$ ipython --no-banner

In [1]: import numpy as np

In [2]: import numpy.linalg as la

In [3]: np.set_printoptions(precision=3, suppress=True, linewidth=160)

In [4]: rd = lambda a: np.round(a, 3) + 0

In [5]: W0 = np.maximum(np.array([[1, 3],
   ...:     [0, 2],
   ...:     [2, 3],
   ...:     [3, 2],
   ...:     [2, 1],
   ...:     [3, 1],
   ...:     [2, 0],
   ...:     [3, 1],
   ...:     [0, 1],
   ...:     [3, 1],
   ...:     [3, 0],
   ...:     [1, 0],
   ...:     [2, 0],
   ...:     [0, 0],
   ...:     [1, 2],
   ...:     [3, 2],
   ...:     [1, 2],
   ...:     [3, 3],
   ...:     [2, 2],
   ...:     [2, 2],
   ...:     [3, 2],
   ...:     [0, 0],
   ...:     [1, 3],
   ...:     [0, 1],
   ...:     [2, 2],
   ...:     [1, 2]]) @ np.array([[-1, 2, -3, -3, -2], [0, -2, 1, 1, 2]]) + np.array([2, -3, 1, -3, 3]), 0)

In [6]: W0
Out[6]: 
array([[1, 0, 1, 0, 7],
       [2, 0, 3, 0, 7],
       [0, 0, 0, 0, 5],
       [0, 0, 0, 0, 1],
       [0, 0, 0, 0, 1],
       [0, 1, 0, 0, 0],
       [0, 1, 0, 0, 0],
       [0, 1, 0, 0, 0],
       [2, 0, 2, 0, 5],
       [0, 1, 0, 0, 0],
       [0, 3, 0, 0, 0],
       [1, 0, 0, 0, 1],
       [0, 1, 0, 0, 0],
       [2, 0, 1, 0, 3],
       [1, 0, 0, 0, 5],
       [0, 0, 0, 0, 1],
       [1, 0, 0, 0, 5],
       [0, 0, 0, 0, 3],
       [0, 0, 0, 0, 3],
       [0, 0, 0, 0, 3],
       [0, 0, 0, 0, 1],
       [2, 0, 1, 0, 3],
       [1, 0, 1, 0, 7],
       [2, 0, 2, 0, 5],
       [0, 0, 0, 0, 3],
       [1, 0, 0, 0, 5]])

In [7]: U, s, VT = la.svd(W0)

In [8]: evecs = VT[:(s > 1e-8).sum()]

In [9]: rng = np.random.default_rng(2076)

In [10]: x0 = W0[24] + -2 * W0[2] + rng.integers(2) * np.eye(5)[0]

In [11]: x0
Out[11]: array([ 1.,  0.,  0.,  0., -7.])

In [12]: print(rd(la.norm(x0 - evecs.T @ evecs @ x0)))
0.0

In [13]: print(la.matrix_rank(np.vstack([W0, x0])))
4

In [14]: np.allclose(evecs.T @ evecs @ x0, x0)
Out[14]: True

In [15]: U, s, VT = la.svd(W0, full_matrices=False)

In [16]: U.shape, s.shape, VT.shape
Out[16]: ((26, 5), (5,), (5, 5))

In [17]: rd(U.T @ U)
Out[17]: 
array([[1., 0., 0., 0., 0.],
       [0., 1., 0., 0., 0.],
       [0., 0., 1., 0., 0.],
       [0., 0., 0., 1., 0.],
       [0., 0., 0., 0., 1.]])

In [18]: np.abs(U[:, 0]).round(6).argmax()
Out[18]: np.int64(1)

In [19]: rd(U.T @ W0 @ VT.T)
Out[19]: 
array([[19.594,  0.   ,  0.   ,  0.   ,  0.   ],
       [ 0.   ,  3.991,  0.   ,  0.   ,  0.   ],
       [ 0.   ,  0.   ,  3.742,  0.   ,  0.   ],
       [ 0.   ,  0.   ,  0.   ,  1.78 ,  0.   ],
       [ 0.   ,  0.   ,  0.   ,  0.   ,  0.   ]])

In [20]: print(np.allclose(W0[:-1].T @ la.lstsq(W0[:-1].T, W0[-1])[0], W0[-1]))
True

In [21]: rd(W0 @ la.pinv(W0) @ W0)
Out[21]: 
array([[1., 0., 1., 0., 7.],
       [2., 0., 3., 0., 7.],
       [0., 0., 0., 0., 5.],
       [0., 0., 0., 0., 1.],
       [0., 0., 0., 0., 1.],
       [0., 1., 0., 0., 0.],
       [0., 1., 0., 0., 0.],
       [0., 1., 0., 0., 0.],
       [2., 0., 2., 0., 5.],
       [0., 1., 0., 0., 0.],
       [0., 3., 0., 0., 0.],
       [1., 0., 0., 0., 1.],
       [0., 1., 0., 0., 0.],
       [2., 0., 1., 0., 3.],
       [1., 0., 0., 0., 5.],
       [0., 0., 0., 0., 1.],
       [1., 0., 0., 0., 5.],
       [0., 0., 0., 0., 3.],
       [0., 0., 0., 0., 3.],
       [0., 0., 0., 0., 3.],
       [0., 0., 0., 0., 1.],
       [2., 0., 1., 0., 3.],
       [1., 0., 1., 0., 7.],
       [2., 0., 2., 0., 5.],
       [0., 0., 0., 0., 3.],
       [1., 0., 0., 0., 5.]])

In [22]: F = np.load("data.npy")

In [23]: F
Out[23]: 
array([[ 1.115,  1.076, -0.24 ,  1.255, -0.061,  2.26 ,  0.321,  0.86 ],
       [ 0.546,  1.271,  0.393,  0.894,  0.485,  1.885,  0.425,  0.646],
       [ 1.267,  1.647, -0.027,  1.082, -0.223,  2.629,  0.39 ,  1.073],
       [ 0.686,  0.86 ,  0.633,  0.914,  0.283,  2.252,  0.29 ,  0.911],
       [ 0.8  ,  1.304, -0.391,  1.439,  0.397,  1.794, -0.198,  0.84 ],
       [ 1.111,  0.511, -0.068,  0.806,  0.217,  1.768,  0.284,  1.06 ],
       [ 0.771,  1.086, -0.131,  0.893,  0.161,  2.113,  0.017,  0.871],
       [ 0.96 ,  0.806, -0.137,  0.793, -0.238,  1.914, -0.056,  0.855],
       [ 1.37 ,  1.423,  0.413,  0.819, -0.525,  2.205,  0.591,  0.99 ],
       [ 1.467,  0.741,  0.258,  1.221,  0.168,  2.008,  0.267,  1.517],
       [ 1.392,  0.964, -0.052,  1.418,  0.154,  2.183, -0.106,  0.862],
       [ 1.009,  0.852, -0.46 ,  1.215,  0.36 ,  1.908, -0.008,  0.979],
       [-0.324,  1.124, -0.359,  2.184, -0.358,  2.343, -0.322, -0.318],
       [ 0.219,  0.938, -0.614,  2.033,  0.196,  2.113, -0.122, -0.436],
       [ 0.011,  1.423, -0.344,  1.589, -0.001,  2.036,  0.03 ,  0.292],
       [-0.359,  1.046, -0.075,  1.711, -0.449,  2.103, -0.305, -0.052],
       [ 0.235,  1.097,  0.264,  2.2  , -0.32 ,  2.436, -0.425,  0.12 ],
       [-0.276,  1.006,  0.837,  2.271,  0.195,  1.827, -0.197, -0.239],
       [ 0.501,  1.024, -0.206,  1.993,  0.602,  1.93 ,  0.533,  0.456],
       [-0.125,  0.984, -0.065,  1.61 ,  0.513,  2.625,  0.111,  0.063],
       [-0.551,  0.946, -0.08 ,  2.099,  0.029,  1.507,  0.112, -0.234],
       [-0.182,  1.125, -0.161,  1.96 ,  0.202,  2.193, -0.193,  0.293],
       [ 0.046,  1.435,  0.176,  2.077,  0.425,  2.128,  0.219, -0.037],
       [ 0.388,  0.414,  0.142,  2.286,  0.059,  1.945,  0.736, -0.197]])

In [24]: D = la.norm(F[:, None] - F[None], axis=-1)

In [25]: D[17].round(6).argsort(kind="stable")[:4]
Out[25]: array([17, 22, 20, 16])

In [26]: print(np.flatnonzero(D[17] < D.mean() / 2))
[17]

In [27]: np.unravel_index(D.round(6).argmax(), D.shape)
Out[27]: (np.int64(9), np.int64(12))

In [28]: D.mean(axis=1).argmax()
Out[28]: np.int64(17)

In [29]: D.shape
Out[29]: (24, 24)

In [30]: la.matrix_rank(D ** 2)
Out[30]: np.int64(10)
